In [1]: import numpy as np

In [2]: from numpy import linalg as LA

In [3]: np.set_printoptions(suppress=True, linewidth=120)

In [4]: W0 = np.load("run16.npy")

In [5]: W0.round(3)
Out[5]: 
array([[ 0.575, -0.027, -0.522, -1.158,  0.734,  1.28 ,  0.201, -0.779,  1.132, -1.717],
       [-0.107, -0.348,  0.803,  1.081, -1.255, -1.422, -0.376,  0.771, -0.35 ,  1.612],
       [ 0.382, -0.672,  0.961,  0.833, -1.585, -1.342, -0.493,  0.643,  0.494,  1.254],
       [-1.145,  0.638, -0.131,  0.872,  0.393, -0.587,  0.159,  0.513, -2.022,  1.276],
       [-1.238,  0.834, -0.43 ,  0.589,  0.882, -0.151,  0.311,  0.298, -2.129,  0.851],
       [-0.938,  0.379,  0.18 ,  1.066, -0.134, -0.963, -0.007,  0.675, -1.713,  1.572],
       [ 1.186, -0.956,  0.725, -0.18 , -1.342, -0.381, -0.448, -0.008,  1.979, -0.242],
       [-0.994,  0.442,  0.11 ,  1.031, -0.014, -0.885,  0.031,  0.644, -1.8  ,  1.518],
       [-1.239,  0.895, -0.551,  0.441,  1.074,  0.052,  0.369,  0.191, -2.107,  0.631],
       [ 1.237, -0.902,  0.568, -0.419, -1.1  , -0.08 , -0.376, -0.176,  2.1  , -0.598],
       [-0.543,  0.762, -0.981, -0.713,  1.643,  1.262,  0.516, -0.573, -0.778, -1.078],
       [ 0.863, -0.299, -0.265, -1.102,  0.279,  1.051,  0.054, -0.709,  1.596, -1.627],
       [-0.84 ,  0.901, -0.962, -0.422,  1.66 ,  1.021,  0.532, -0.392, -1.312, -0.65 ],
       [ 0.998, -0.446, -0.106, -1.029,  0.006,  0.879, -0.034, -0.642,  1.805, -1.514],
       [ 1.158, -0.964,  0.77 , -0.101, -1.407, -0.475, -0.467,  0.047,  1.92 , -0.124],
       [ 1.092, -0.967,  0.842,  0.047, -1.51 , -0.642, -0.495,  0.147,  1.787,  0.095],
       [ 0.685, -0.834,  0.983,  0.587, -1.668, -1.165, -0.528,  0.496,  1.031,  0.893],
       [ 1.114, -0.968,  0.821,  0.001, -1.481, -0.591, -0.487,  0.116,  1.831,  0.028],
       [ 1.147, -0.966,  0.785, -0.073, -1.429, -0.507, -0.473,  0.066,  1.897, -0.082],
       [ 1.224, -0.787,  0.351, -0.674, -0.754,  0.275, -0.271, -0.361,  2.121, -0.979],
       [-0.928,  0.368,  0.192,  1.072, -0.154, -0.975, -0.014,  0.68 , -1.698,  1.58 ],
       [ 0.108,  0.347, -0.803, -1.081,  1.254,  1.421,  0.375, -0.772,  0.352, -1.613],
       [-0.181, -0.293,  0.768,  1.104, -1.187, -1.414, -0.352,  0.781, -0.475,  1.645],
       [-0.364,  0.661, -0.958, -0.845,  1.577,  1.349,  0.489, -0.65 , -0.463, -1.272],
       [ 0.474, -0.724,  0.975,  0.767, -1.621, -1.3  , -0.507,  0.605,  0.656,  1.157],
       [-1.164,  0.963, -0.761,  0.117,  1.394,  0.455,  0.463, -0.035, -1.933,  0.149]])

In [6]: x0 = np.array([2, 0, -2, 2, -1, -1, 2, 0, 2, -1])

In [7]: h1 = np.maximum(W0 @ x0, 0)

In [8]: print(np.round(W0.T @ h1, 3))
[ 57.993 -44.986  31.979 -13.09  -60.065 -12.759 -20.215  -3.479  97.428 -18.226]

In [9]: Xc = W0 - W0.mean(axis=0)

In [10]: evecs = LA.svd(Xc)[2][:2]

In [11]: out = Xc - Xc @ evecs.T @ evecs

In [12]: np.round(np.cov(Xc @ evecs.T, rowvar=False), 3) + 0
Out[12]: 
array([[5.138, 0.   ],
       [0.   , 4.058]])

In [13]: lab = W0[:, 4] > np.median(W0[:, 4])

In [14]: u = W0[lab].mean(axis=0) - W0[~lab].mean(axis=0)

In [15]: np.argsort(-np.abs(u).round(6), kind="stable")
Out[15]: array([4, 8, 5, 2, 1, 0, 9, 6, 3, 7])

In [16]: ((W0 - W0.mean(axis=0)) @ u > 0).astype(int)
Out[16]: array([1, 0, 0, 1, 1, 1, 0, 1, 1, 0, 1, 1, 1, 0, 0, 0, 0, 0, 0, 0, 1, 1, 0, 1, 0, 1])

In [17]: u.round(3)
Out[17]: array([-1.108,  1.159, -1.209, -0.483,  2.096,  1.247,  0.673, -0.464, -1.743, -0.747])

In [18]: print(round(float((((W0 - W0.mean(axis=0)) @ u > 0) == lab).mean()), 3))
0.923

In [19]: lab.astype(int)
Out[19]: array([1, 0, 0, 1, 1, 1, 0, 1, 1, 0, 1, 1, 1, 1, 0, 0, 0, 0, 0, 0, 0, 1, 0, 1, 0, 1])

In [20]: out = np.array([[1, 2], [2, 1]])

In [21]: W2 = np.array([[3, 2, 0], [2, 0, 1], [3, 3, 3]])

In [22]: data = np.block([[out, np.array([[1, 3, 0], [3, 1, 1]])], [np.zeros((3, 2)), W2]])

In [23]: data
Out[23]: 
array([[1., 2., 1., 3., 0.],
       [2., 1., 3., 1., 1.],
       [0., 0., 3., 2., 0.],
       [0., 0., 2., 0., 1.],
       [0., 0., 3., 3., 3.]])

In [24]: u, v = data[2], data[1]

In [25]: u @ v
Out[25]: np.float64(11.0)

In [26]: p = (u @ v) / (u @ u) * u

In [27]: print(np.round(v - p, 3))
[ 2.     1.     0.462 -0.692  1.   ]

In [28]: np.round((v - p) @ u, 3)
Out[28]: np.float64(0.0)
